>>> import numpy as np
>>> np.set_printoptions(precision=2, suppress=True, linewidth=120)
>>> rd = lambda a: np.round(a, 2) + 0
>>> out = np.array([[1, -2, 2]])
>>> J = out.T @ out
>>> J
array([[ 1, -2,  2],
       [-2,  4, -4],
       [ 2, -4,  4]])
>>> evals, V = np.linalg.eigvalsh(J)
Traceback (most recent call last):
  File "<python-input-6>", line 1, in <module>
    evals, V = np.linalg.eigvalsh(J)
    ^^^^^^^^
ValueError: too many values to unpack (expected 2)
>>> evals, V = np.linalg.eigh(J)
>>> rd(np.linalg.eigvalsh(J + -3 * np.eye(3)))
array([-3., -3.,  6.])
>>> rd(V.T @ J @ V)
array([[0., 0., 0.],
       [0., 0., 0.],
       [0., 0., 9.]])
>>> np.abs(V[:, -1]).round(6).argmax()
np.int64(1)
>>> rd(V @ np.diag(evals) @ V.T)
array([[ 1., -2.,  2.],
       [-2.,  4., -4.],
       [ 2., -4.,  4.]])
>>> (evals > 1e-8).sum(), (evals < -1e-8).sum()
(np.int64(1), np.int64(0))
>>> W0 = np.array([[12, 10, 5, -3], [12, 11, 4, -6], [2, 7, 3, -9], [-4, -2, -3, -3]])
>>> r0, r1 = W0[1], W0[0]
>>> r0 @ r1
np.int64(292)
>>> pr = (r0 @ r1) / (r0 @ r0) * r0
>>> rd(r1 - pr)
array([ 0.95, -0.13,  1.32,  2.53])
>>> np.outer(r0, r1)
array([[144, 120,  60, -36],
       [132, 110,  55, -33],
       [ 48,  40,  20, -12],
       [-72, -60, -30,  18]])
>>> rd((r1 - pr) @ r0)
np.float64(0.0)
>>> np.linalg.cond(W0) > 100
np.True_
>>> np.argsort(-np.linalg.norm(W0, axis=0).round(6), kind="stable")[:3]
array([0, 1, 3])
>>> np.allclose(W0 @ W0.T, W0.T @ W0)
False
>>> (W0 + W0.T) / 2
array([[12. , 11. ,  3.5, -3.5],
       [11. , 11. ,  5.5, -4. ],
       [ 3.5,  5.5,  3. , -6. ],
       [-3.5, -4. , -6. , -3. ]])
>>> rd(np.abs(np.linalg.eigvals(W0)).max())
np.float64(25.88)
>>> np.allclose(W0, W0.T)
False
>>> rd(np.sort(np.abs(np.linalg.eigvals(W0))))
array([ 0.  ,  2.26,  5.13, 25.88])
>>> assert W0 == W0.T
Traceback (most recent call last):
  File "<python-input-27>", line 1, in <module>
    assert W0 == W0.T
           ^^^^^^^^^^
ValueError: The truth value of an array with more than one element is ambiguous. Use a.any() or a.all()
>>> Uu, s, Vh = np.linalg.svd(W0)
>>> V = Vh[:(s > 1e-8).sum()]
>>> rng = np.random.default_rng(797)
>>> vec = W0[2] + -3 * W0[3] + rng.integers(2) * np.eye(4)[2]
>>> vec
array([14., 13., 13.,  0.])
>>> rd(np.diag(V.T @ V))
array([0.86, 0.43, 0.86, 0.86])
>>> rd(V.T @ V)
array([[ 0.86,  0.29, -0.14,  0.14],
       [ 0.29,  0.43,  0.29, -0.29],
       [-0.14,  0.29,  0.86,  0.14],
       [ 0.14, -0.29,  0.14,  0.86]])
>>> np.linalg.matrix_rank(np.vstack([W0, vec]))
np.int64(4)
>>> np.linalg.lstsq(W0[:-1].T, W0[-1])[2]
np.int32(3)
>>> np.abs(np.diag(np.linalg.qr(W0)[1])) > 1e-9
array([ True,  True,  True, False])
>>> rd(np.trace(np.linalg.pinv(W0) @ W0))
np.float64(3.0)
>>> np.allclose(W0[:-1].T @ np.linalg.lstsq(W0[:-1].T, W0[-1])[0], W0[-1])
True
>>> r0 = np.array([-7, -1, -8])
>>> r1 = np.array([0, 1, 0])
>>> feats = r0[:, None] + r1[None, :]
>>> feats
array([[-7, -6, -7],
       [-1,  0, -1],
       [-8, -7, -8]])
>>> rk = np.linalg.matrix_rank(feats)
>>> rk
np.int64(2)
>>> N = np.linalg.svd(feats)[2][rk:].T
>>> rd(N[:, 0] / N[np.abs(N[:, 0]).round(6).argmax(), 0])
array([ 1.,  0., -1.])
>>> rd(feats @ N)
array([[0.],
       [0.],
       [0.]])
>>> [int(np.linalg.matrix_rank(feats[:i])) for i in range(1, len(feats) + 1)]
[1, 2, 2]
>>> rd(N @ N.T)
array([[ 0.5,  0. , -0.5],
       [ 0. ,  0. ,  0. ],
       [-0.5,  0. ,  0.5]])
>>> [int(np.linalg.matrix_rank(np.delete(feats, i, axis=0))) for i in range(3)]
[2, 2, 2]
>>> Uu, s, Vh = np.linalg.svd(feats)
>>> V = Vh[:(s > 1e-8).sum()]
>>> vec = feats[2] + 5 * feats[0] + rng.integers(2) * np.eye(3)[0]
>>> vec
array([-43., -37., -43.])
>>> rd(V.T @ V)
array([[0.5, 0. , 0.5],
       [0. , 1. , 0. ],
       [0.5, 0. , 0.5]])
>>> rd(np.linalg.norm(vec - V.T @ V @ vec))
np.float64(0.0)
>>> rd(np.diag(V.T @ V))
array([0.5, 1. , 0.5])
>>> np.linalg.matrix_rank(np.vstack([feats, vec]))
np.int64(2)
>>> hat = np.triu(np.array([[3, 1, 2], [-2, -1, 3], [3, -1, -2]]), 1) + np.eye(3)
>>> out = hat @ feats @ np.linalg.inv(hat)
>>> np.linalg.matrix_rank(out)
np.int64(2)
>>> out
array([[-24.,   4.,  12.],
       [-25.,   4.,  13.],
       [ -8.,   1.,   5.]])
>>> rk = np.linalg.matrix_rank(out)
>>> rk
np.int64(2)
>>> N = np.linalg.svd(out)[2][rk:].T
>>> N.shape
(3, 1)
>>> [int(np.linalg.matrix_rank(np.delete(out, i, axis=0))) for i in range(3)]
[2, 2, 2]
>>> np.linalg.matrix_rank(out.T @ out), np.linalg.matrix_rank(out @ out.T)
(np.int64(2), np.int64(2))
>>> [int(np.linalg.matrix_rank(out[:, :j + 1])) for j in range(3)]
[1, 2, 2]
>>> rd(N @ N.T)
array([[0.09, 0.27, 0.09],
       [0.27, 0.82, 0.27],
       [0.09, 0.27, 0.09]])
>>> rd(N[:, 0] / N[np.abs(N[:, 0]).round(6).argmax(), 0])
array([0.33, 1.  , 0.33])
>>> out = W0[0, 0] * W0[1:] - np.outer(W0[1:, 0], W0[0])
>>> out
array([[   0,   12,  -12,  -36],
       [   0,   64,   26, -102],
       [   0,   16,  -16,  -48]])
>>> np.linalg.matrix_rank(out), np.linalg.matrix_rank(W0)
(np.int64(2), np.int64(3))
>>> X = np.load("x.npy")
>>> X
array([[ 7.,  4.,  0.,  0.],
       [ 4., -4.,  4.,  0.],
       [ 0.,  4.,  8.,  4.],
       [ 0.,  0.,  4., -3.]])
>>> out = np.array([[-1, -1, -1], [-1, 2, -1], [-2, -2, -2]])
>>> np.linalg.matrix_rank(np.vstack([J, out.T]))
np.int64(2)
>>> np.vstack([J, out.T]).shape
(6, 3)
>>> def softmax(z):
...     e = np.exp(z - z.max(axis=-1, keepdims=True))
...     return e / e.sum(axis=-1, keepdims=True)
... 
>>> rd(softmax(X).sum(axis=1))
array([1., 1., 1., 1.])
>>> rd(softmax(X[0] + 2))
array([0.95, 0.05, 0.  , 0.  ])
>>> att = X @ X.T / np.sqrt(4)
>>> rd(softmax(att)[0] @ X)
array([7., 4., 0., 0.])
>>> softmax(att).round(6).argmax(axis=1)
array([0, 1, 2, 3])
>>> F = np.loadtxt("test6.csv", delimiter=",")
>>> F
array([[ 0.43,  0.94, -0.64],
       [ 0.47, -0.23,  0.9 ],
       [-0.94, -0.18, -1.  ],
       [-0.65, -0.98,  0.5 ],
       [-0.94, -0.89, -0.99],
       [ 0.79, -0.17,  0.99],
       [-0.52, -0.68, -0.43],
       [ 0.33,  0.81, -0.39],
       [-0.61, -0.85, -0.33],
       [-0.36, -0.04, -0.7 ],
       [-0.97,  0.37, -1.  ],
       [ 0.36,  0.67,  0.03],
       [ 0.45,  0.9 , -0.4 ],
       [ 0.13, -0.26,  0.54]])
>>> hat = F @ np.linalg.solve(F.T @ F, F.T)
>>> np.linalg.matrix_rank(np.eye(14) - hat)
np.int64(11)
>>> np.allclose(hat @ hat, hat)
True
>>> rd(np.diag(hat))
array([0.27, 0.12, 0.2 , 0.34, 0.43, 0.22, 0.17, 0.13, 0.18, 0.1 , 0.54, 0.09, 0.17, 0.05])
>>> E = np.load("out17.npy")
>>> E
array([[4, 0, 1, 2],
       [0, 0, 2, 2],
       [1, 2, 0, 2],
       [2, 2, 2, 2]])
>>> evals, V = np.linalg.eigh(E)
>>> rd(np.abs(V[:, -1]))
array([0.64, 0.3 , 0.38, 0.59])
>>> (evals > 1e-8).sum(), (evals < -1e-8).sum()
(np.int64(2), np.int64(2))
>>> np.abs(V[:, -1]).round(6).argmax()
np.int64(0)
>>> r0 = np.array([1, 1, 1])
>>> np.array([np.convolve(row, r0, "same") for row in E])
array([[4, 5, 3, 3],
       [0, 2, 4, 4],
       [3, 3, 4, 2],
       [4, 6, 6, 4]])
>>> np.correlate(E[1], E[0], "full")
array([0, 0, 4, 6, 2, 8, 8])
>>> np.polyval(r0, E[1])
array([1, 1, 7, 7])
>>> np.convolve(E[1], r0)
array([0, 0, 2, 4, 4, 2])
>>> r0 = np.array([-1, -1, -1, -2])
>>> out = E + np.outer(r0, np.eye(4)[3])
>>> np.linalg.matrix_rank(out - E)
np.int64(1)
>>> Uu, s, Vh = np.linalg.svd(E, full_matrices=False)
>>> np.abs(Uu[:, 0]).round(6).argmax()
np.int64(0)
>>> rd(np.cumsum(s ** 2) / np.sum(s ** 2))
array([0.77, 0.9 , 0.98, 1.  ])
>>> w1 = np.array([[2, -2, 1, -1, 2],
...     [2, -1, -1, 0, 1],
...     [1, 2, 1, 2, 1],
...     [0, -1, 2, -1, 1]])
>>> c = np.array([2, 1, 1, -3, 1])
>>> hid = np.maximum(E @ w1 + c, 0)
>>> np.linalg.matrix_rank(hid)
np.int64(4)
>>> hid
array([[11,  0, 10,  0, 12],
       [ 4,  3,  7,  0,  5],
       [ 8,  0,  4,  0,  7],
       [12,  0,  7,  0, 11]])
>>> (hid > 0).mean(axis=0)
array([1.  , 0.25, 1.  , 0.  , 1.  ])
>>> (hid > 0).astype(int)
array([[1, 0, 1, 0, 1],
       [1, 1, 1, 0, 1],
       [1, 0, 1, 0, 1],
       [1, 0, 1, 0, 1]])
>>> Z = np.array([[0, 2], [2, 0], [2, 2], [0, 3], [0, 2]])
>>> hid @ Z
array([[20, 66],
       [20, 32],
       [ 8, 38],
       [14, 60]])
>>> (hid @ Z).round(6).argmax(axis=1)
array([1, 1, 1, 1])
